% python3 -q
>>> import numpy as np
>>> from numpy import linalg as LA
>>> np.set_printoptions(precision=3, suppress=True, linewidth=120, floatmode="fixed")
>>> rng = np.random.default_rng(54495)
>>> th = rng.uniform(0, 2 * np.pi, 26)
>>> Q, _ = LA.qr(np.array([[0.5, 1.3], [-0.2, -0.8], [-0.8, -1.2]]))
>>> A = 3 * np.c_[np.cos(th), np.sin(th)] @ Q.T
>>> A
array([[ 1.789, -2.036,  1.286],
       [ 1.358, -1.849,  1.933],
       [ 2.161, -1.509, -1.433],
       [ 2.266, -1.904, -0.492],
       [-0.620,  1.387, -2.587],
       [-2.118,  1.424,  1.577],
       [-1.333,  1.836, -1.962],
       [-1.832,  0.976,  2.166],
       [ 1.904, -2.066,  1.053],
       [ 0.469,  0.502, -2.920],
       [-1.787,  0.915,  2.229],
       [ 1.611, -1.970,  1.589],
       [ 2.102, -2.076,  0.521],
       [ 2.266, -1.900, -0.502],
       [ 2.071, -1.340, -1.708],
       [ 1.264, -0.289, -2.705],
       [-2.206,  1.611,  1.241],
       [-1.113,  0.126,  2.783],
       [-0.454,  1.266, -2.682],
       [ 2.001, -2.080,  0.819],
       [ 0.740, -1.471,  2.508],
       [-1.694,  0.793,  2.346],
       [-1.845,  2.052, -1.176],
       [-2.007,  2.080, -0.804],
       [ 2.260, -1.792, -0.826],
       [-2.251,  1.748,  0.936]])
>>> Uu, s, Vh = LA.svd(A)
>>> s.round(3) + 0
array([11.981,  9.511,  0.000])
>>> np.argmax(s[:-1] / (s[1:] + 1e-6)) + 1
np.int64(2)
>>> other = Uu[:, :2] @ np.diag(s[:2]) @ Vh[:2]
>>> round(np.abs(A - other).max(), 3)
np.float64(0.0)
>>> m1 = np.array([[0, 0, 2], [2, 1, -2], [8, 4, -6]])
>>> m1
array([[ 0,  0,  2],
       [ 2,  1, -2],
       [ 8,  4, -6]])
>>> LA.matrix_rank(m1, rtol=0.1)
np.int64(2)
>>> Uu, s, Vh = LA.svd(m1)
>>> V = Vh[:(s > 1e-8).sum()]
>>> vec = m1[0] + -3 * m1[2] + rng.integers(2) * np.eye(3)[2]
>>> vec
array([-24.000, -12.000,  21.000])
>>> LA.matrix_rank(np.vstack([m1, vec]))
np.int64(2)
>>> np.allclose(m1[:-1].T @ LA.lstsq(m1[:-1].T, m1[-1])[0], m1[-1])
True
>>> np.round(m1 @ LA.pinv(m1) @ m1, 3) + 0
array([[ 0.000,  0.000,  2.000],
       [ 2.000,  1.000, -2.000],
       [ 8.000,  4.000, -6.000]])
>>> LA.lstsq(m1[:-1].T, m1[-1])[2]
np.int32(2)
>>> print(np.unique(m1.round(6), axis=0).shape)
(3, 3)
>>> r0 = np.array([0, 2, 2])
>>> np.convolve(m1[0], r0)
array([0, 0, 0, 4, 4])
>>> np.polyval(r0, m1[0])
array([2, 2, 6])
>>> np.cross(m1[0, :3], m1[2, :3])
array([-8, 16,  0])
>>> data = np.load("m.npy")
>>> data
array([[ 0,  0, -4,  0,  0, -4],
       [ 0, -4,  4,  0, -4,  4],
       [ 2, -4, -2,  2, -4, -2],
       [ 0,  0, -2,  0,  0,  0],
       [ 0, -2,  2,  0,  0,  0],
       [ 1, -2, -1,  0,  0,  0]])
>>> np.count_nonzero(data)
np.int64(18)
>>> LA.matrix_rank(data)
np.int64(6)
>>> LA.svd(data, compute_uv=False)
array([9.503, 7.840, 2.228, 1.838, 1.338, 0.314])
>>> np.abs(data).max()
np.int64(4)
>>> np.allclose(data, data.T)
False
>>> (data + data.T) / 2
array([[ 0.000,  0.000, -1.000,  0.000,  0.000, -1.500],
       [ 0.000, -4.000,  0.000,  0.000, -3.000,  1.000],
       [-1.000,  0.000, -2.000,  0.000, -1.000, -1.500],
       [ 0.000,  0.000,  0.000,  0.000,  0.000,  0.000],
       [ 0.000, -3.000, -1.000,  0.000,  0.000,  0.000],
       [-1.500,  1.000, -1.500,  0.000,  0.000,  0.000]])
>>> print(round(float(np.abs(LA.eigvals(data)).max()), 3))
6.986
>>> LA.matrix_power(data, 4)
array([[  440,   176, -1672,   320,   128, -1216],
       [   88, -1232,  1496,    64,  -896,  1088],
       [  836, -1496,  -572,   608, -1088,  -416],
       [  160,    64,  -608,   120,    48,  -456],
       [   32,  -448,   544,    24,  -336,   408],
       [  304,  -544,  -208,   228,  -408,  -156]])
>>> print(data @ data)
[[-12  24  12  -8  16   8]
 [ 12   0 -36   8   0 -24]
 [ -6  36 -30  -4  24 -20]
 [ -4   8   4  -4   8   4]
 [  4   0 -12   4   0 -12]
 [ -2  12 -10  -2  12 -10]]
>>> np.sort(np.abs(LA.eigvals(data)))
array([0.448, 1.671, 1.872, 1.872, 6.986, 6.986])
>>> other = data / np.sqrt((data ** 2).mean(axis=1, keepdims=True))
>>> LA.matrix_rank(other) == LA.matrix_rank(data)
np.True_
>>> print(data - data.mean(axis=1, keepdims=True))
[[ 1.333  1.333 -2.667  1.333  1.333 -2.667]
 [ 0.000 -4.000  4.000  0.000 -4.000  4.000]
 [ 3.333 -2.667 -0.667  3.333 -2.667 -0.667]
 [ 0.333  0.333 -1.667  0.333  0.333  0.333]
 [ 0.000 -2.000  2.000  0.000  0.000  0.000]
 [ 1.333 -1.667 -0.667  0.333  0.333  0.333]]
>>> LA.matrix_rank(data - data.mean(axis=1, keepdims=True))
np.int64(5)
>>> th = np.radians(45)
>>> R = np.eye(6)
>>> R[2, 2] = R[3, 3] = np.cos(th)
>>> R[2, 3], R[3, 2] = -np.sin(th), np.sin(th)
>>> R
array([[ 1.000,  0.000,  0.000,  0.000,  0.000,  0.000],
       [ 0.000,  1.000,  0.000,  0.000,  0.000,  0.000],
       [ 0.000,  0.000,  0.707, -0.707,  0.000,  0.000],
       [ 0.000,  0.000,  0.707,  0.707,  0.000,  0.000],
       [ 0.000,  0.000,  0.000,  0.000,  1.000,  0.000],
       [ 0.000,  0.000,  0.000,  0.000,  0.000,  1.000]])
>>> other = data @ R.T
>>> round(LA.det(R), 3), np.round(np.trace(R), 3)
(np.float64(1.0), np.float64(5.414))
>>> blk = np.stack([data, -1 * data, data[::-1]])
>>> LA.matrix_rank(blk.reshape(3, -1))
np.int64(2)
>>> LA.matrix_rank(blk)
array([6, 6, 6])
>>> LA.det(blk)
array([-128.000, -128.000,  128.000])
>>> other = np.array([[1, 1], [1, -1]])
>>> M = np.kron(other, np.kron(other, other))[rng.permutation(8)][:3]
>>> M
array([[ 1, -1, -1,  1,  1, -1, -1,  1],
       [ 1,  1,  1,  1,  1,  1,  1,  1],
       [ 1, -1, -1,  1, -1,  1,  1, -1]])
>>> r0 = np.array([1, 0, 1])
>>> np.array([np.convolve(row, r0, "same") for row in M])
array([[-1,  0,  0,  0,  0,  0,  0, -1],
       [ 1,  2,  2,  2,  2,  2,  2,  1],
       [-1,  0,  0, -2,  2,  0,  0,  1]])
>>> np.correlate(M[0], M[1], "full")
array([ 1,  0, -1,  0,  1,  0, -1,  0, -1,  0,  1,  0, -1,  0,  1])
>>> np.polyval(r0, M[0])
array([2, 2, 2, 2, 2, 2, 2, 2])
>>> np.cross(M[0, :3], M[1, :3])
array([ 0, -2,  2])
>>> X = 3 * np.eye(5) + np.ones((5, 5))
>>> X
array([[4.000, 1.000, 1.000, 1.000, 1.000],
       [1.000, 4.000, 1.000, 1.000, 1.000],
       [1.000, 1.000, 4.000, 1.000, 1.000],
       [1.000, 1.000, 1.000, 4.000, 1.000],
       [1.000, 1.000, 1.000, 1.000, 4.000]])
>>> vec = np.array([-2, -2, -3, 1, -1])
>>> target = X @ vec
>>> beta, lr = np.zeros(5), 1 / LA.norm(X, 2) ** 2
>>> for i in range(60):
...     beta -= lr * X.T @ (X @ beta - target)
...     if i % 10 == 0: print(i, round(LA.norm(X @ beta - target), 3))
... 
0 7.82
10 1.718
20 0.377
30 0.083
40 0.018
50 0.004
>>> np.round(LA.cond(X), 3)
np.float64(2.667)
>>> def softmax(z):
...     e = np.exp(z - z.max(axis=-1, keepdims=True))
...     return e / e.sum(axis=-1, keepdims=True)
... 
>>> softmax(X).sum(axis=1)
array([1.000, 1.000, 1.000, 1.000, 1.000])
>>> S = X @ X.T / np.sqrt(5)
>>> softmax(S)[0] @ X
array([3.800, 1.050, 1.050, 1.050, 1.050])
>>> np.round(np.abs(LA.eigvals(X)).max(), 3)
np.float64(8.0)
>>> np.sort(np.abs(LA.eigvals(X)))
array([3.000, 3.000, 3.000, 3.000, 8.000])
>>> print(np.allclose(X @ X.T, X.T @ X))
True
>>> vec = np.array([3, 3, 3, 3, 1])
>>> target = X @ vec
>>> target
array([22.000, 22.000, 22.000, 22.000, 16.000])
>>> LA.solve(X, 2 * target)
array([6.000, 6.000, 6.000, 6.000, 2.000])
>>> np.round(LA.solve(X.T, X[1]), 3) + 0
array([0.000, 1.000, 0.000, 0.000, 0.000])
>>> W0 = np.load("arr.npy")
>>> W0
array([[  8.445,   6.170,  -8.296,  -4.860],
       [ -3.368,  14.796,  19.970,  -9.214],
       [  7.035,   6.153,  -8.506,  -2.596],
       [  7.473,   6.285,  -8.169,  -1.966],
       [ -3.709,  15.201,  21.363,  -9.371],
       [ -1.837,  16.635,  20.987, -10.079],
       [ -3.420,  15.948,  20.771,  -9.968],
       [  6.890,   6.547,  -7.983,  -5.144],
       [  8.321,   7.722,  -9.522,  -3.893],
       [  9.263,   6.542,  -8.169,  -4.019],
       [  8.889,   6.120,  -7.096,  -4.456],
       [ -2.968,  17.077,  21.883,  -9.030],
       [  9.201,   4.938,  -7.475,  -4.465],
       [ -1.572,  15.631,  21.141,  -8.703],
       [ -2.191,  16.832,  19.689,  -8.087],
       [  7.163,   5.676,  -7.001,  -4.378]])
>>> cent = W0[[7, 10]].astype(float)
>>> for _ in range(4):
...     labels = LA.norm(W0[:, None] - cent, axis=-1).argmin(axis=1)
...     cent = np.array([W0[labels == j].mean(axis=0) for j in range(2)])
... 
>>> labels
array([1, 0, 1, 1, 0, 0, 0, 1, 1, 1, 1, 0, 1, 0, 0, 1])
>>> np.bincount(labels)
array([7, 9])
>>> cent
array([[-2.724, 16.017, 20.829, -9.207],
       [ 8.076,  6.239, -8.024, -3.975]])
>>> np.abs(cent[1] - cent[0]).argmax()
np.int64(2)
>>> r0 = np.array([3, -5, 9])
>>> np.convolve(data[1], r0)
array([  0, -12,  32, -56,  24,  32, -56,  36])
>>> np.cross(data[1, :3], data[3, :3])
array([8, 0, 0])
>>> np.array([np.convolve(row, r0, "same") for row in data])
array([[  0, -12,  20, -36, -12,  20],
       [-12,  32, -56,  24,  32, -56],
       [-22,  32, -20, -40,  32, -26],
       [  0,  -6,  10, -18,   0,   0],
       [ -6,  16, -28,  18,   0,   0],
       [-11,  16, -13,  -9,   0,   0]])
>>> labels = W0[:, 0] > np.median(W0[:, 0])
>>> r0 = W0[labels].mean(axis=0) - W0[~labels].mean(axis=0)
>>> round(float((((W0 - W0.mean(axis=0)) @ r0 > 0) == labels).mean()), 3)
0.938
>>> ((W0 - W0.mean(axis=0)) @ r0 > 0).astype(int)
array([1, 0, 1, 1, 0, 0, 0, 1, 1, 1, 1, 0, 1, 0, 0, 1])
>>> np.argsort(-np.abs(r0).round(6), kind="stable")
array([2, 0, 1, 3])
>>> other = W0 / LA.norm(W0, axis=1, keepdims=True)
>>> C2 = other @ other.T
>>> np.argwhere(np.triu(np.abs(C2) > 0.95, 1))
array([[ 0,  2],
       [ 0,  3],
       [ 0,  7],
       [ 0,  8],
       [ 0,  9],
       [ 0, 10],
       [ 0, 12],
       [ 0, 15],
       [ 1,  4],
       [ 1,  5],
       [ 1,  6],
       [ 1, 11],
       [ 1, 13],
       [ 1, 14],
       [ 2,  3],
       [ 2,  7],
       [ 2,  8],
       [ 2,  9],
       [ 2, 10],
       [ 2, 12],
       [ 2, 15],
       [ 3,  7],
       [ 3,  8],
       [ 3,  9],
       [ 3, 10],
       [ 3, 12],
       [ 3, 15],
       [ 4,  5],
       [ 4,  6],
       [ 4, 11],
       [ 4, 13],
       [ 4, 14],
       [ 5,  6],
       [ 5, 11],
       [ 5, 13],
       [ 5, 14],
       [ 6, 11],
       [ 6, 13],
       [ 6, 14],
       [ 7,  8],
       [ 7,  9],
       [ 7, 10],
       [ 7, 12],
       [ 7, 15],
       [ 8,  9],
       [ 8, 10],
       [ 8, 12],
       [ 8, 15],
       [ 9, 10],
       [ 9, 12],
       [ 9, 15],
       [10, 12],
       [10, 15],
       [11, 13],
       [11, 14],
       [12, 15],
       [13, 14]])
>>> mat = np.load("data.npy")
>>> mat
array([[0, 2, 3, 3],
       [0, 4, 4, 2],
       [0, 0, 4, 0],
       [0, 0, 0, 0]])
>>> np.einsum("ij,ji->", mat, mat)
np.int64(32)
>>> np.einsum("ii->", mat)
np.int64(8)
>>> print(LA.eigvals(mat))
[0.000 4.000 4.000 0.000]
>>> round(LA.eigvals(mat).sum().real, 3)
np.float64(8.0)
>>> Uu, s, Vh = LA.svd(M, full_matrices=False)
>>> print(np.allclose(Uu * s @ Vh, M))
True
>>> round(float(np.sqrt((s ** 2).sum())), 3), round(float(LA.norm(M)), 3)
(4.899, 4.899)
>>> print(np.round(Vh @ Vh.T, 3) + 0)
[[1.000 0.000 0.000]
 [0.000 1.000 0.000]
 [0.000 0.000 1.000]]
>>> np.round(Uu.T @ Uu, 3) + 0
array([[1.000, 0.000, 0.000],
       [0.000, 1.000, 0.000],
       [0.000, 0.000, 1.000]])
>>> np.cumsum(s ** 2) / np.sum(s ** 2)
array([0.333, 0.667, 1.000])
>>> np.round(Uu.T @ M @ Vh.T, 3) + 0
array([[2.828, 0.000, 0.000],
       [0.000, 2.828, 0.000],
       [0.000, 0.000, 2.828]])
>>> s / s[0]
array([1.000, 1.000, 1.000])
>>> LA.matrix_rank(mat, rtol=0.1)
np.int64(3)
>>> LA.cond(mat) > 100
np.True_
>>> K = np.array([[3, -1, 2], [2, -3, -2], [0, -1, 3]])
>>> print(K)
[[ 3 -1  2]
 [ 2 -3 -2]
 [ 0 -1  3]]
>>> np.allclose(K @ K.T, K.T @ K)
False
>>> (K + K.T) / 2
array([[ 3.000,  0.500,  1.000],
       [ 0.500, -3.000, -1.500],
       [ 1.000, -1.500,  3.000]])
>>> K @ K
array([[ 7, -2, 14],
       [ 0,  9,  4],
       [-2,  0, 11]])
>>> np.round(LA.det(K), 3)
np.float64(-31.0)
>>> print(round(float(np.abs(LA.eigvals(K)).max()), 3))
3.159
>>> print(np.trace(K))
3
>>> other = m1 / LA.norm(m1, axis=1, keepdims=True)
>>> C2 = other @ other.T
>>> LA.norm(other, axis=1)
array([1.000, 1.000, 1.000])
>>> print((C2 - 2 * np.eye(3)).round(6).argmax(axis=1))
[2 2 1]
>>> (np.abs(C2) > 0.9).astype(int)
array([[1, 0, 0],
       [0, 1, 1],
       [0, 1, 1]])
>>> C2
array([[ 1.000, -0.667, -0.557],
       [-0.667,  1.000,  0.990],
       [-0.557,  0.990,  1.000]])
>>> C2[0]
array([ 1.000, -0.667, -0.557])
